% python3 -q
>>> import numpy as np
>>> np.set_printoptions(precision=3, suppress=True, linewidth=160, floatmode="fixed")
>>> rnd = lambda a: np.round(a, 3) + 0
>>> J = np.array([[-1.0, 1.0, 1.0, 1.0, 1.0],
...     [1.0, -1.0, 1.0, 1.0, 1.0],
...     [1.0, 1.0, -1.0, 1.0, 1.0],
...     [1.0, 1.0, 1.0, -1.0, 1.0],
...     [1.0, 1.0, 1.0, 1.0, -1.0]])
>>> J
array([[-1.000,  1.000,  1.000,  1.000,  1.000],
       [ 1.000, -1.000,  1.000,  1.000,  1.000],
       [ 1.000,  1.000, -1.000,  1.000,  1.000],
       [ 1.000,  1.000,  1.000, -1.000,  1.000],
       [ 1.000,  1.000,  1.000,  1.000, -1.000]])
>>> ev, vecs = np.linalg.eigh(J)
>>> vec = np.array([0, -4, 1, 5, -2])
>>> vec @ J @ vec
np.float64(-92.0)
>>> np.abs(J).sum(axis=1).max(), np.abs(ev).max()
(np.float64(5.0), np.float64(3.0))
>>> rnd(np.linalg.eigvalsh(J[1:, 1:]))
array([-2.000, -2.000, -2.000,  2.000])
>>> T = np.stack([J, 5 * J, J[::-1]])
>>> rnd(np.linalg.norm(T, axis=(1, 2)))
array([ 5.000, 25.000,  5.000])
>>> rnd(np.linalg.det(T))
array([    48.000, 150000.000,     48.000])
>>> rng = np.random.default_rng(989)
>>> idx = rng.permutation(5)
>>> idx
array([4, 3, 1, 0, 2])
>>> A2 = J[idx][:, idx]
>>> A2
array([[-1.000,  1.000,  1.000,  1.000,  1.000],
       [ 1.000, -1.000,  1.000,  1.000,  1.000],
       [ 1.000,  1.000, -1.000,  1.000,  1.000],
       [ 1.000,  1.000,  1.000, -1.000,  1.000],
       [ 1.000,  1.000,  1.000,  1.000, -1.000]])
>>> np.trace(A2)
np.float64(-5.0)
>>> rnd(np.sort(np.abs(np.linalg.eigvals(A2))))
array([2.000, 2.000, 2.000, 2.000, 3.000])
>>> rnd(np.linalg.det(A2)), rnd(np.linalg.det(J[idx]))
(np.float64(48.0), np.float64(48.0))
>>> A2 = J + rng.integers(-2, 3, (5, 1)) @ rng.integers(-2, 3, (1, 5))
>>> A2
array([[-3.000,  3.000,  5.000,  3.000,  3.000],
       [-1.000,  1.000,  5.000,  3.000,  3.000],
       [ 3.000, -1.000, -5.000, -1.000, -1.000],
       [-1.000,  3.000,  5.000,  1.000,  3.000],
       [ 1.000,  1.000,  1.000,  1.000, -1.000]])
>>> np.linalg.matrix_rank(A2 - J, tol=1e-8)
np.int64(1)
>>> rnd(np.linalg.svd(A2 - J, compute_uv=False))
array([11.314,  0.000,  0.000,  0.000,  0.000])
>>> mat = np.load("w.npy")
>>> mat
array([[ 0,  0,  0,  0,  0],
       [ 3,  2,  3,  0,  1],
       [ 9,  6,  9,  0,  3],
       [12,  8, 12,  0,  4],
       [ 3,  2,  3,  0,  1]])
>>> proj = np.triu(np.array([[2, 6, 1, -2, -5],
...     [5, 8, -4, 2, -8],
...     [-3, -8, 4, -1, 2],
...     [-7, -2, 9, -1, 3],
...     [-9, 8, -8, 0, 7]]), 1) + np.eye(5)
>>> A2 = proj @ mat @ np.linalg.inv(proj)
>>> proj @ mat - mat @ proj
array([[-12.000,  -8.000, -12.000,   0.000,  -4.000],
       [-36.000, -42.000, -31.000,   5.000,  13.000],
       [ -6.000, -58.000,   9.000,  15.000,  73.000],
       [  9.000, -66.000,  29.000,  20.000, 103.000],
       [  0.000, -18.000,   5.000,   5.000,  25.000]])
>>> rnd(np.linalg.det(A2))
np.float64(0.0)
>>> np.trace(A2), np.trace(mat)
(np.float64(12.0), np.int64(12))
>>> Uu, sigma, Vh = np.linalg.svd(mat)
>>> vecs = Vh[:(sigma > 1e-8).sum()]
>>> vec = mat[1] + -2 * mat[0] + rng.integers(2) * np.eye(5)[4]
>>> vec
array([3.000, 2.000, 3.000, 0.000, 2.000])
>>> rnd(np.linalg.norm(vec - vecs.T @ vecs @ vec))
np.float64(0.978)
>>> F = np.loadtxt("case14.csv", delimiter=",")
>>> F
array([[ -2.728,   2.213,   0.586,  -5.323,  -5.559],
       [  3.086,   2.139,   2.600,   1.293,   4.853],
       [  0.420,  -1.584,  -0.451,   1.362,   1.058],
       [ -3.154,   2.591,  -1.274,  -1.622,  -5.532],
       [  5.537,   1.174,   4.303,   3.105,   9.456],
       [  0.973,   0.016,  -5.135,  -2.320,   3.266],
       [ -0.252,  -0.454,   8.337,   1.173,  -3.712],
       [  0.937,  -0.069,  -3.634,  -2.884,   3.310],
       [ -1.949,   3.591,  -1.109,  -7.275,  -3.791],
       [  4.637,   0.037,   1.202,   3.414,   8.478],
       [  5.428,   8.005,  -5.393,  -1.512,  12.015],
       [ -6.065,  -5.139,   9.499,   0.781, -14.772],
       [  6.911,   6.292,  -6.651,   0.403,  15.396],
       [ -4.786,  -0.053,   0.199,   0.684,  -9.016],
       [  2.703,   2.727,  -0.895,   4.087,   5.287],
       [  0.050,   0.013,   1.293,   4.261,  -0.557]])
>>> Ac = F - F.mean(axis=0)
>>> Uu, sigma, Vh = np.linalg.svd(Ac, full_matrices=False)
>>> np.abs(Vh[0]).argmax()
np.int64(4)
>>> np.searchsorted(np.cumsum(sigma ** 2) / (sigma ** 2).sum(), 0.9) + 1
np.int64(2)
>>> np.abs(Uu[:, 0]).argmax()
np.int64(11)
>>> rnd(sigma)
array([37.078, 17.801,  8.696,  6.524,  0.373])
>>> rnd(Vh[0] * np.sign(Vh[0, np.abs(Vh[0]).argmax()]))
array([ 0.385,  0.226, -0.305,  0.064,  0.839])
>>> (np.sign(Uu[:, 0]) == np.sign(Uu[0, 0])).astype(int)
array([1, 0, 1, 1, 0, 0, 1, 0, 1, 0, 0, 1, 0, 1, 0, 1])
>>> np.linalg.cond(mat) > 100
np.True_
>>> X = np.load("m.npy")
>>> X
array([[-0.863,  1.804],
       [ 1.804,  0.863]])
>>> [round(float(np.linalg.det(X[:i, :i])), 2) + 0 for i in range(1, 3)]
[-0.86, -4.0]
>>> ev, vecs = np.linalg.eigh(X)
>>> vec = np.array([1, 1])
>>> rnd(vec @ X @ vec / (vec @ vec)), rnd(ev[0]), rnd(ev[-1])
(np.float64(1.804), np.float64(-2.0), np.float64(2.0))
>>> rnd(np.linalg.eigvalsh(X[1:, 1:]))
array([0.863])
